>>> import numpy as np
>>> import numpy.linalg as la
>>> np.set_printoptions(precision=3, suppress=True, linewidth=140)
>>> rd = lambda a: np.round(a, 3) + 0
>>> mat = np.load("a.npy")
>>> mat
array([[-2, -3, -3, -3, -1,  0,  2,  0],
       [ 1, -2,  0,  2,  1, -1, -2,  3],
       [-2, -3,  2,  1,  0,  0,  3, -3],
       [ 2,  3,  1,  3,  2, -2, -2,  2],
       [ 1, -2,  0,  2,  1, -1, -2,  3],
       [-2, -2,  1,  1, -3, -3, -2, -3]])
>>> print([round(float(x), 3) for x in la.svd(mat, compute_uv=False)[:3]])
[9.9, 6.749, 5.864]
>>> np.allclose(mat[:-1].T @ la.lstsq(mat[:-1].T, mat[-1])[0], mat[-1])
False
>>> np.unique(mat.round(6), axis=0).shape
(5, 8)
>>> data = np.array([[1.0, 0.0, -2.0, 1.0],
...     [2.0, 0.0, -4.0, 2.0],
...     [2.0, 2.0, -7.0, 3.0],
...     [2.0, 2.0, -6.0, 2.0]])
>>> U, s, vt = la.svd(data)
>>> evecs = vt[:(s > 1e-8).sum()]
>>> rng = np.random.default_rng(498)
>>> vec = data[1] + 3 * data[2] + rng.integers(2) * np.eye(4)[1]
>>> vec
array([  8.,   6., -25.,  11.])
>>> rd(evecs.T @ evecs)
array([[ 0.75, -0.25, -0.25, -0.25],
       [-0.25,  0.75, -0.25, -0.25],
       [-0.25, -0.25,  0.75, -0.25],
       [-0.25, -0.25, -0.25,  0.75]])
>>> rd(la.norm(vec - evecs.T @ evecs @ vec))
np.float64(0.0)
>>> U, s, vt = la.svd(mat)
>>> rd(s)
array([9.9  , 6.749, 5.864, 4.325, 1.825, 0.   ])
>>> np.argmax(s[:-1] / (s[1:] + 1e-6)) + 1
np.int64(5)
>>> Y = U[:, :5] @ np.diag(s[:5]) @ vt[:5]
>>> la.matrix_rank(mat, rtol=0.05)
np.int64(5)
>>> rd(la.norm(mat - Y, 2)), rd(s[5])
(np.float64(0.0), np.float64(0.0))
>>> print(rd(Y))
[[-2. -3. -3. -3. -1.  0.  2.  0.]
 [ 1. -2.  0.  2.  1. -1. -2.  3.]
 [-2. -3.  2.  1.  0.  0.  3. -3.]
 [ 2.  3.  1.  3.  2. -2. -2.  2.]
 [ 1. -2.  0.  2.  1. -1. -2.  3.]
 [-2. -2.  1.  1. -3. -3. -2. -3.]]
>>> A = np.loadtxt("dump.csv", delimiter=",")
>>> A
array([[12.,  8., 17.,  3., 16.,  9., 11.,  7.],
       [ 8.,  6., 10., 10.,  8., 14., 12.,  7.],
       [17., 10., 10., 11.,  3., 12., 10.,  8.],
       [ 3., 10., 11.,  4.,  9.,  2.,  4., 10.],
       [16.,  8.,  3.,  9., 14.,  2.,  4.,  5.],
       [ 9., 14., 12.,  2.,  2., 14.,  6., 15.],
       [11., 12., 10.,  4.,  4.,  6.,  0., 16.],
       [ 7.,  7.,  8., 10.,  5., 15., 16.,  0.]])
>>> ev, evecs = la.eigh(A)
>>> vec = np.array([2, 3, -2, -2, -1, -2, -3, 2])
>>> np.abs(A).sum(axis=1).max(), rd(np.abs(ev).max())
(np.float64(83.0), np.float64(71.178))
>>> rd(la.eigvalsh(A[1:, 1:]))
array([-21.642,  -5.141,  -3.968,  -0.146,   4.391,  15.498,  59.008])
>>> print(vec @ A @ vec)
-592.0
>>> print((np.sign(evecs[:, -1].round(6)) == np.sign(evecs[0, -1].round(6))).astype(int))
[1 1 1 1 1 1 1 1]
>>> Y = la.inv(A)
>>> print(rd(la.cond(A)))
201.147
>>> (np.abs(Y) > 1e-9).astype(int)
array([[1, 1, 1, 1, 1, 1, 1, 1],
       [1, 1, 1, 1, 1, 1, 1, 1],
       [1, 1, 1, 1, 1, 1, 1, 1],
       [1, 1, 1, 1, 1, 1, 1, 1],
       [1, 1, 1, 1, 1, 1, 1, 1],
       [1, 1, 1, 1, 1, 1, 1, 1],
       [1, 1, 1, 1, 1, 1, 1, 1],
       [1, 1, 1, 1, 1, 1, 1, 1]])
>>> rd(la.slogdet(A)[0])
np.float64(1.0)
>>> print(rd(la.inv(Y)))
[[12.  8. 17.  3. 16.  9. 11.  7.]
 [ 8.  6. 10. 10.  8. 14. 12.  7.]
 [17. 10. 10. 11.  3. 12. 10.  8.]
 [ 3. 10. 11.  4.  9.  2.  4. 10.]
 [16.  8.  3.  9. 14.  2.  4.  5.]
 [ 9. 14. 12.  2.  2. 14.  6. 15.]
 [11. 12. 10.  4.  4.  6.  0. 16.]
 [ 7.  7.  8. 10.  5. 15. 16.  0.]]
>>> rd(la.det(A) * la.det(Y))
np.float64(1.0)
>>> rd(A @ Y)
array([[1., 0., 0., 0., 0., 0., 0., 0.],
       [0., 1., 0., 0., 0., 0., 0., 0.],
       [0., 0., 1., 0., 0., 0., 0., 0.],
       [0., 0., 0., 1., 0., 0., 0., 0.],
       [0., 0., 0., 0., 1., 0., 0., 0.],
       [0., 0., 0., 0., 0., 1., 0., 0.],
       [0., 0., 0., 0., 0., 0., 1., 0.],
       [0., 0., 0., 0., 0., 0., 0., 1.]])
